$ python3 -q
>>> import numpy as np
>>> from numpy import linalg as LA
>>> np.set_printoptions(precision=2, suppress=True, linewidth=140, sign=" ")
>>> def tidy(a):
...     return np.round(a, 2) + 0
... 
>>> mat = np.loadtxt("out1.csv", delimiter=",")
>>> mat
array([[  1.3,  -1.7,   0.3,   0.3,  -0.2,  -0.1],
       [  0. ,   0.7,   0.7,  -0.1,   1. ,  -0.4],
       [  0.5,  -1.4,  -0.3,   0.4,   1.3,  -0.4],
       [ -0.1,   3.5,  -1.5,   0.9,   0.9,   0.6],
       [  1.3,  -0.4,   0.3,  -1.8,   0.1,   1.5],
       [  1.8,  -1. ,  -0.5,   0.4,   0. ,  -0.7],
       [  0.9,  -0.8,  -1.6,  -0.7,  -0.4,   0.8],
       [  0.2,   0.6,   0.8,   1.8,   0.3,   1.7],
       [ -0.5,   0.4,  -0.5,  -1.3,  -0.9,   0.1],
       [  1.1,   0.8,   1. ,   0.9,   0.3,  -0.7],
       [ 14. ,  18. , -30. ,  -6. , -18. ,  14. ]])
>>> out = np.c_[mat[:, :2] @ np.array([[-4, 2], [0, -5]]), np.array([-2, 6, -6, -1, -2, 7, 7, -1, -8, 8, -6])]
>>> tidy(out)
array([[ -5.2,  11.1,  -2. ],
       [  0. ,  -3.5,   6. ],
       [ -2. ,   8. ,  -6. ],
       [  0.4, -17.7,  -1. ],
       [ -5.2,   4.6,  -2. ],
       [ -7.2,   8.6,   7. ],
       [ -3.6,   5.8,   7. ],
       [ -0.8,  -2.6,  -1. ],
       [  2. ,  -3. ,  -8. ],
       [ -4.4,  -1.8,   8. ],
       [-56. , -62. ,  -6. ]])
>>> tidy(LA.norm(LA.qr(mat)[0].T @ out, axis=0) ** 2 / ((out ** 2).sum(axis=0) + 1e-12))
array([ 1.  ,  1.  ,  0.41])
>>> tidy(LA.lstsq(mat, out[:, 0])[0])
array([-4.,  0.,  0.,  0.,  0.,  0.])
>>> LA.matrix_rank(out)
np.int64(3)
>>> x = np.array([3, -1, -1, 0, 3, -2])
>>> rhs = mat @ x
>>> tidy(LA.pinv(mat) @ mat)
array([[ 1.,  0.,  0.,  0.,  0.,  0.],
       [ 0.,  1.,  0.,  0.,  0.,  0.],
       [ 0.,  0.,  1.,  0.,  0.,  0.],
       [ 0.,  0.,  0.,  1.,  0.,  0.],
       [ 0.,  0.,  0.,  0.,  1.,  0.],
       [ 0.,  0.,  0.,  0.,  0.,  1.]])
>>> tidy(rhs)
array([  4.9,   2.4,   7.9,  -0.8,   1.3,   8.3,   2.3,  -3.3,  -4.3,   3.8, -28. ])
>>> try:
...     LA.solve(mat, rhs)
... except LA.LinAlgError as e:
...     print(repr(e))
... 
LinAlgError('Last 2 dimensions of the array must be square')
>>> tidy(LA.lstsq(mat, rhs)[0])
array([ 3., -1., -1.,  0.,  3., -2.])
>>> rng = np.random.default_rng(84)
>>> rhs = rhs + 0.02 * rng.normal(size=11)
>>> tidy(rhs)
array([  4.87,   2.39,   7.85,  -0.78,   1.28,   8.3 ,   2.31,  -3.3 ,  -4.32,   3.82, -28.  ])
>>> coef, *_ = LA.lstsq(mat, rhs)
>>> [round(float(LA.norm(LA.solve(mat.T @ mat + lam * np.eye(6), mat.T @ rhs))), 2) for lam in (0, 1, 10, 100)]
[4.89, 4.28, 2.25, 0.74]
>>> tidy(coef)
array([ 3.  , -0.99, -1.  ,  0.01,  2.99, -2.01])
>>> coef.round()
array([ 3., -1., -1.,  0.,  3., -2.])
>>> tidy(LA.norm(rhs - mat @ coef))
np.float64(0.05)
>>> tidy(mat.T @ (rhs - mat @ coef))
array([ 0.,  0.,  0.,  0.,  0.,  0.])
>>> E = np.load("w.npy")
>>> E
array([[-1.,  1.,  0.,  0.,  0.,  0.,  0.,  0.,  0.,  0.,  0.,  0.,  0.,  0.],
       [ 0., -1.,  1.,  0.,  0.,  0.,  0.,  0.,  0.,  0.,  0.,  0.,  0.,  0.],
       [ 0.,  0., -1.,  1.,  0.,  0.,  0.,  0.,  0.,  0.,  0.,  0.,  0.,  0.],
       [ 0.,  0.,  0., -1.,  1.,  0.,  0.,  0.,  0.,  0.,  0.,  0.,  0.,  0.],
       [ 0.,  0.,  0.,  0., -1.,  1.,  0.,  0.,  0.,  0.,  0.,  0.,  0.,  0.],
       [ 0.,  0.,  0.,  0.,  0., -1.,  1.,  0.,  0.,  0.,  0.,  0.,  0.,  0.],
       [ 0.,  0.,  0.,  0.,  0.,  0., -1.,  1.,  0.,  0.,  0.,  0.,  0.,  0.],
       [ 0.,  0.,  0.,  0.,  0.,  0.,  0., -1.,  1.,  0.,  0.,  0.,  0.,  0.],
       [ 0.,  0.,  0.,  0.,  0.,  0.,  0.,  0., -1.,  1.,  0.,  0.,  0.,  0.],
       [ 0.,  0.,  0.,  0.,  0.,  0.,  0.,  0.,  0., -1.,  1.,  0.,  0.,  0.],
       [ 0.,  0.,  0.,  0.,  0.,  0.,  0.,  0.,  0.,  0., -1.,  1.,  0.,  0.],
       [ 0.,  0.,  0.,  0.,  0.,  0.,  0.,  0.,  0.,  0.,  0., -1.,  1.,  0.],
       [ 0.,  0.,  0.,  0.,  0.,  0.,  0.,  0.,  0.,  0.,  0.,  0., -1.,  1.],
       [ 0.,  0.,  0.,  0.,  0.,  0.,  0.,  0.,  0.,  0.,  0.,  0.,  0., -1.]])
>>> # triangular, det is the product of the diagonal
>>> Q, R = LA.qr(E)
>>> np.trace(Q @ Q.T)
np.float64(14.0)
>>> Q.shape, R.shape
((14, 14), (14, 14))
>>> feats = np.load("layer4.npy")
>>> feats
array([[-1.,  2.,  2.,  1.,  2.,  0.,  2.,  2.,  2.],
       [-2., -1.,  1.,  2.,  1.,  0.,  2.,  0.,  0.],
       [ 1., -2.,  0.,  0.,  0.,  2.,  0.,  2.,  2.],
       [ 0.,  0.,  0.,  0.,  2.,  1., -2.,  2.,  2.],
       [ 0.,  0.,  0.,  2.,  2., -2.,  0., -1.,  2.],
       [ 0.,  0.,  0.,  1.,  1.,  0., -2., -2., -2.],
       [ 0.,  0.,  0., -2.,  2.,  2.,  1., -1., -2.],
       [ 0.,  0.,  0., -2., -2., -1., -1.,  2.,  0.],
       [ 0.,  0.,  0., -1.,  2.,  1.,  0., -1., -2.]])
>>> u = np.array([1, 1, 1, 2, 3, 3, 3, 2, 2])
>>> out = feats + np.outer(u, np.eye(9)[6])
>>> out
array([[-1.,  2.,  2.,  1.,  2.,  0.,  3.,  2.,  2.],
       [-2., -1.,  1.,  2.,  1.,  0.,  3.,  0.,  0.],
       [ 1., -2.,  0.,  0.,  0.,  2.,  1.,  2.,  2.],
       [ 0.,  0.,  0.,  0.,  2.,  1.,  0.,  2.,  2.],
       [ 0.,  0.,  0.,  2.,  2., -2.,  3., -1.,  2.],
       [ 0.,  0.,  0.,  1.,  1.,  0.,  1., -2., -2.],
       [ 0.,  0.,  0., -2.,  2.,  2.,  4., -1., -2.],
       [ 0.,  0.,  0., -2., -2., -1.,  1.,  2.,  0.],
       [ 0.,  0.,  0., -1.,  2.,  1.,  2., -1., -2.]])
>>> tidy(LA.det(out) / LA.det(feats)), tidy(1 + LA.solve(feats, u)[6])
(np.float64(-1.11), np.float64(-1.11))
>>> Q, R = LA.qr(mat)
>>> tidy(Q.T @ Q)
array([[ 1.,  0.,  0.,  0.,  0.,  0.],
       [ 0.,  1.,  0.,  0.,  0.,  0.],
       [ 0.,  0.,  1.,  0.,  0.,  0.],
       [ 0.,  0.,  0.,  1.,  0.,  0.],
       [ 0.,  0.,  0.,  0.,  1.,  0.],
       [ 0.,  0.,  0.,  0.,  0.,  1.]])
>>> np.allclose(R.T @ R, mat.T @ mat)
True
>>> tidy(np.abs(np.diag(R)))
array([ 14.32,   6.96,   4.33,   2.99,   2.42,   2.58])
